$ ipython --no-banner

In [1]: import numpy as np

In [2]: import numpy.linalg as la

In [3]: np.set_printoptions(precision=3, suppress=True, linewidth=120)

In [4]: rnd = lambda a: np.round(a, 3) + 0

In [5]: J = np.load("layer1.npy")

In [6]: J
Out[6]: 
array([[0, 3, 1, 5, 0, 2, 4, 2, 1, 1, 2, 3, 4],
       [0, 4, 1, 2, 2, 5, 0, 5, 2, 1, 2, 3, 4],
       [0, 0, 4, 1, 1, 0, 2, 2, 4, 2, 5, 2, 3],
       [0, 0, 0, 3, 4, 1, 5, 2, 4, 4, 3, 1, 0],
       [0, 0, 0, 0, 5, 4, 5, 1, 5, 3, 3, 3, 1],
       [0, 0, 0, 0, 0, 4, 4, 5, 4, 5, 2, 5, 0],
       [0, 0, 0, 0, 0, 0, 2, 1, 3, 1, 5, 2, 3],
       [0, 0, 0, 0, 0, 0, 0, 5, 2, 2, 1, 5, 0],
       [0, 0, 0, 0, 0, 0, 0, 0, 2, 5, 0, 2, 5],
       [0, 0, 0, 0, 0, 0, 0, 0, 0, 3, 0, 1, 3],
       [0, 0, 0, 0, 0, 0, 0, 0, 0, 0, 2, 5, 5],
       [0, 0, 0, 0, 0, 0, 0, 0, 0, 0, 0, 3, 5],
       [0, 0, 0, 0, 0, 0, 0, 0, 0, 0, 0, 0, 0]])

In [7]: rng = np.random.default_rng(346)

In [8]: z = rng.permutation(13)

In [9]: z
Out[9]: array([11,  9,  8,  5,  2,  6, 10,  7,  4,  3,  1, 12,  0])

In [10]: A2 = J[z][:, z]

In [11]: rnd(la.det(A2)), rnd(la.det(J[z]))
Out[11]: (np.float64(0.0), np.float64(0.0))

In [12]: np.allclose(A2, J)
Out[12]: False

In [13]: np.allclose(J[:-1].T @ la.lstsq(J[:-1].T, J[-1])[0], J[-1])
Out[13]: True

In [14]: np.unique(J.round(6), axis=0).shape
Out[14]: (13, 13)

In [15]: la.lstsq(J[:-1].T, J[-1])[2]
Out[15]: np.int32(12)

In [16]: arr = np.load("sample12.npy")

In [17]: arr
Out[17]: 
array([[ 23.004, -17.146,  22.908, -12.934,  -0.281,  20.281, -17.763, -10.94 ,   6.549,  -6.023, -11.217, -10.776,
        -12.008],
       [  2.055,  -2.927,  -7.027, -17.353,   5.199,  -6.747,  11.265,  -8.061, -18.758,  18.936,  15.067,   6.472,
         -2.579],
       [ -8.361,  -2.05 ,  -9.757,  -8.459,  10.502, -16.145,   9.795,  -2.333, -11.855,  13.582,  14.036,  12.102,
          8.464],
       [ -8.757,  -2.45 ,  -3.201,   3.533,   8.956, -11.672,   0.158,   3.305,   3.097,  -0.133,   2.798,   9.322,
         12.086],
       [ -1.786, -10.574,   0.828,  -9.02 ,  13.518, -11.36 ,  -0.713,  -4.257,  -3.348,   7.484,   6.885,   9.817,
          8.724],
       [ 11.101,   1.484,   1.07 , -10.913,  -6.649,  10.216,   4.065,  -7.223, -11.383,   7.939,   3.243,  -6.767,
        -14.   ],
       [ 11.503,   3.986,  -0.079,  -9.432,  -9.917,  12.103,   5.267,  -5.651, -11.145,   6.528,   1.523,  -8.862,
        -16.058],
       [ -8.314,  -9.798,  -1.9  ,  -5.349,  15.458, -17.08 ,   0.583,  -0.931,  -1.054,   6.478,   8.037,  14.242,
         14.676],
       [ 24.8  ,  -2.65 ,  21.225,  -1.519, -16.885,  32.645, -15.358,  -6.421,  10.199, -13.904, -19.156, -23.076,
        -22.415],
       [ 25.162,  -6.063,  22.015,  -3.626, -13.6  ,  31.245, -16.951,  -7.016,  10.354, -12.676, -17.591, -21.225,
        -20.232],
       [ 23.327,  -8.682,  19.884,  -7.059,  -9.441,  26.037, -14.82 ,  -7.893,   6.59 ,  -8.683, -13.575, -17.492,
        -18.093],
       [  4.424,   7.339,   7.126,  13.104, -12.772,  15.972,  -7.605,   5.137,  13.041, -15.973, -15.26 , -12.813,
         -7.885],
       [  1.617,  -2.309,  -1.499,  -8.028,   2.104,  -1.844,   3.873,  -4.004,  -7.694,   7.961,   5.9  ,   1.616,
         -2.397]])

In [18]: np.allclose(arr, arr.T)
Out[18]: False

In [19]: arr.inv()
Traceback (most recent call last):
  Cell In[19], line 1
    arr.inv()
AttributeError: 'numpy.ndarray' object has no attribute 'inv'


In [20]: rnd(la.det(arr))
Out[20]: np.float64(-410.934)

In [21]: w1 = np.array([[1, 1, -2],
    ...:     [-2, 2, -1],
    ...:     [1, 1, 2],
    ...:     [2, 1, 0],
    ...:     [-2, 0, 0],
    ...:     [-1, 0, -1],
    ...:     [-2, -1, -2],
    ...:     [-1, 1, 0],
    ...:     [-1, 0, -1],
    ...:     [1, 1, -2],
    ...:     [2, 1, -2],
    ...:     [2, -1, 1],
    ...:     [-2, 2, 1]])

In [22]: coef = np.array([-1, 1, 1])

In [23]: act = np.maximum(J @ w1 + coef, 0)

In [24]: rnd((act > 0).mean(axis=0))
Out[24]: array([0.231, 1.   , 0.231])

In [25]: act
Out[25]: 
array([[ 0, 19,  0],
       [ 0, 25,  0],
       [ 3, 17,  0],
       [ 0,  7,  0],
       [ 0,  2,  0],
       [ 0,  4,  0],
       [ 0, 10,  0],
       [ 6,  4,  0],
       [ 0, 14,  0],
       [ 0,  9,  0],
       [ 3,  8,  7],
       [ 0,  8,  9],
       [ 0,  1,  1]])

In [26]: la.matrix_rank(act)
Out[26]: np.int64(3)

In [27]: Z = np.array([[5, 2], [5, -2], [-2, -2]])

In [28]: w1 @ Z
Out[28]: 
array([[ 14,   4],
       [  2,  -6],
       [  6,  -4],
       [ 15,   2],
       [-10,  -4],
       [ -3,   0],
       [-11,   2],
       [  0,  -4],
       [ -3,   0],
       [ 14,   4],
       [ 19,   6],
       [  3,   4],
       [ -2, -10]])

In [29]: (act @ Z).round(6).argmax(axis=1)
Out[29]: array([0, 0, 0, 0, 0, 0, 0, 0, 0, 0, 0, 0, 0])

In [30]: act @ Z
Out[30]: 
array([[ 95, -38],
       [125, -50],
       [100, -28],
       [ 35, -14],
       [ 10,  -4],
       [ 20,  -8],
       [ 50, -20],
       [ 50,   4],
       [ 70, -28],
       [ 45, -18],
       [ 41, -24],
       [ 22, -34],
       [  3,  -4]])

In [31]: def softmax(z):
    ...:     e = np.exp(z - z.max(axis=-1, keepdims=True))
    ...:     return e / e.sum(axis=-1, keepdims=True)
    ...: 

In [32]: rnd(softmax(arr[3]))
Out[32]: array([0.   , 0.   , 0.   , 0.   , 0.039, 0.   , 0.   , 0.   , 0.   , 0.   , 0.   , 0.057, 0.903])

In [33]: S = arr @ arr.T / np.sqrt(13)

In [34]: softmax(S).round(6).argmax(axis=1)
Out[34]: array([9, 1, 2, 7, 7, 6, 8, 7, 8, 8, 8, 8, 1])

In [35]: softmax(S)[3] @ arr
Out[35]: 
array([ -8.314,  -9.798,  -1.9  ,  -5.349,  15.458, -17.08 ,   0.583,  -0.931,  -1.054,   6.478,   8.037,  14.242,
        14.676])

In [36]: vec = np.array([3, -1, 1, -3, -3, -1, 1, 3, -3, 2, -3, 3, -2])

In [37]: a = np.maximum(arr @ vec, 0)

In [38]: np.flatnonzero(a > 1e-9)
Out[38]: array([ 0,  1,  2,  4,  5,  6,  8,  9, 10, 12])

In [39]: rnd(a)
Out[39]: 
array([ 71.493, 105.875,  20.021,   0.   ,   6.786, 105.752, 112.154,   0.   ,  60.886,  59.146,  70.81 ,   0.   ,
        48.084])
